In [1]: import numpy as np

In [2]: np.set_printoptions(suppress=True, linewidth=200)

In [3]: m1 = np.load("case18.npy")

In [4]: m1
Out[4]: 
array([[64, 56, 56, 32, 72, 48, 32, 24, 56,  0, 48, 56, 72,  8],
       [56, 49, 49, 28, 63, 42, 28, 21, 49,  0, 42, 49, 63,  7],
       [56, 49, 49, 28, 63, 42, 28, 21, 49,  0, 42, 49, 63,  7],
       [32, 28, 28, 16, 36, 24, 16, 12, 28,  0, 24, 28, 36,  4],
       [72, 63, 63, 36, 81, 54, 36, 27, 63,  0, 54, 63, 81,  9],
       [48, 42, 42, 24, 54, 36, 24, 18, 42,  0, 36, 42, 54,  6],
       [32, 28, 28, 16, 36, 24, 16, 12, 28,  0, 24, 28, 36,  4],
       [24, 21, 21, 12, 27, 18, 12,  9, 21,  0, 18, 21, 27,  3],
       [56, 49, 49, 28, 63, 42, 28, 21, 49,  0, 42, 49, 63,  7],
       [ 0,  0,  0,  0,  0,  0,  0,  0,  0,  0,  0,  0,  0,  0],
       [48, 42, 42, 24, 54, 36, 24, 18, 42,  0, 36, 42, 54,  6],
       [56, 49, 49, 28, 63, 42, 28, 21, 49,  0, 42, 49, 63,  7],
       [72, 63, 63, 36, 81, 54, 36, 27, 63,  0, 54, 63, 81,  9],
       [ 8,  7,  7,  4,  9,  6,  4,  3,  7,  0,  6,  7,  9,  1]])

In [5]: # equal to its transpose

In [6]: w, evecs = np.linalg.eigh(m1)

In [7]: x = np.array([2, 2, 3, 1, -2, 2, 0, -1, -3, 3, 1, -1, -1, 3])

In [8]: np.abs(m1).sum(axis=1).max(), np.abs(w).max()
Out[8]: (np.int64(702), np.float64(536.0))

In [9]: (np.sign(evecs[:, -1].round(6)) == np.sign(evecs[0, -1].round(6))).astype(int)
Out[9]: array([1, 1, 1, 1, 1, 1, 1, 1, 1, 0, 1, 1, 1, 1])

In [10]: arr = np.loadtxt("block9.csv", delimiter=",")

In [11]: arr
Out[11]: 
array([[2., 2., 1., 1., 0., 0., 2., 0., 0., 1.],
       [0., 2., 2., 0., 2., 2., 2., 1., 2., 0.],
       [2., 2., 1., 1., 0., 0., 2., 0., 0., 1.],
       [1., 2., 0., 0., 0., 1., 1., 1., 1., 2.],
       [0., 2., 0., 2., 1., 1., 0., 2., 0., 1.],
       [1., 1., 0., 1., 2., 2., 2., 0., 2., 0.],
       [2., 1., 2., 0., 2., 0., 0., 2., 1., 1.],
       [0., 1., 2., 0., 2., 1., 2., 2., 1., 2.],
       [0., 0., 1., 2., 2., 0., 1., 0., 0., 1.],
       [2., 0., 2., 2., 1., 1., 2., 2., 1., 0.],
       [0., 2., 2., 1., 1., 2., 2., 1., 2., 0.],
       [0., 2., 0., 0., 1., 0., 1., 1., 1., 1.]])

In [12]: Q, evecs = np.linalg.qr(arr[:, :8])[0], np.linalg.qr(arr[:, 8:])[0]

In [13]: sig = np.linalg.svd(Q.T @ evecs, compute_uv=False)

In [14]: (sig > 0.9).sum()
Out[14]: np.int64(1)

In [15]: round(np.linalg.norm(Q @ Q.T - evecs @ evecs.T, 2), 3)
Out[15]: np.float64(1.0)

In [16]: M2 = np.c_[arr[:, :6] @ np.array([[7, 9, 0, -8, -9, 4],
    ...:     [8, 5, 6, 6, 9, 4],
    ...:     [-3, -1, 8, -7, 4, 1],
    ...:     [-3, -7, 6, 4, -8, 9],
    ...:     [1, -3, 4, -8, 8, -9],
    ...:     [9, 9, 4, -1, -9, -1]]), np.array([-2, -1, 0, 2, 1, -3, -1, 2, 3, -2, 0, 1])]

In [17]: M2
Out[17]: 
array([[ 24.,  20.,  26.,  -7.,  -4.,  26.,  -2.],
       [ 30.,  20.,  44., -20.,  24., -10.,  -1.],
       [ 24.,  20.,  26.,  -7.,  -4.,  26.,   0.],
       [ 32.,  28.,  16.,   3.,   0.,  11.,   2.],
       [ 20.,   2.,  32.,  11.,   1.,  16.,   1.],
       [ 32.,  19.,  28., -16., -10.,  -3.,  -3.],
       [ 18.,  15.,  30., -40.,  15.,  -4.,  -1.],
       [ 13.,   6.,  34., -25.,  24., -13.,   2.],
       [ -7., -21.,  28., -15.,   4.,   1.,   3.],
       [ 12.,   8.,  36., -31., -27.,  18.,  -2.],
       [ 26.,  16.,  46.,  -8.,   8.,   8.,   0.],
       [ 17.,   7.,  16.,   4.,  26.,  -1.,   1.]])

In [18]: np.round(np.linalg.lstsq(arr, M2[:, 0])[0], 3) + 0
Out[18]: array([ 7.,  8., -3., -3.,  1.,  9.,  0.,  0.,  0.,  0.])

In [19]: np.linalg.matrix_rank(M2)
Out[19]: np.int64(7)

In [20]: np.round(np.linalg.norm(M2 - arr @ np.linalg.lstsq(arr, M2)[0], axis=0), 3) + 0
Out[20]: array([0.   , 0.   , 0.   , 0.   , 0.   , 0.   , 1.634])
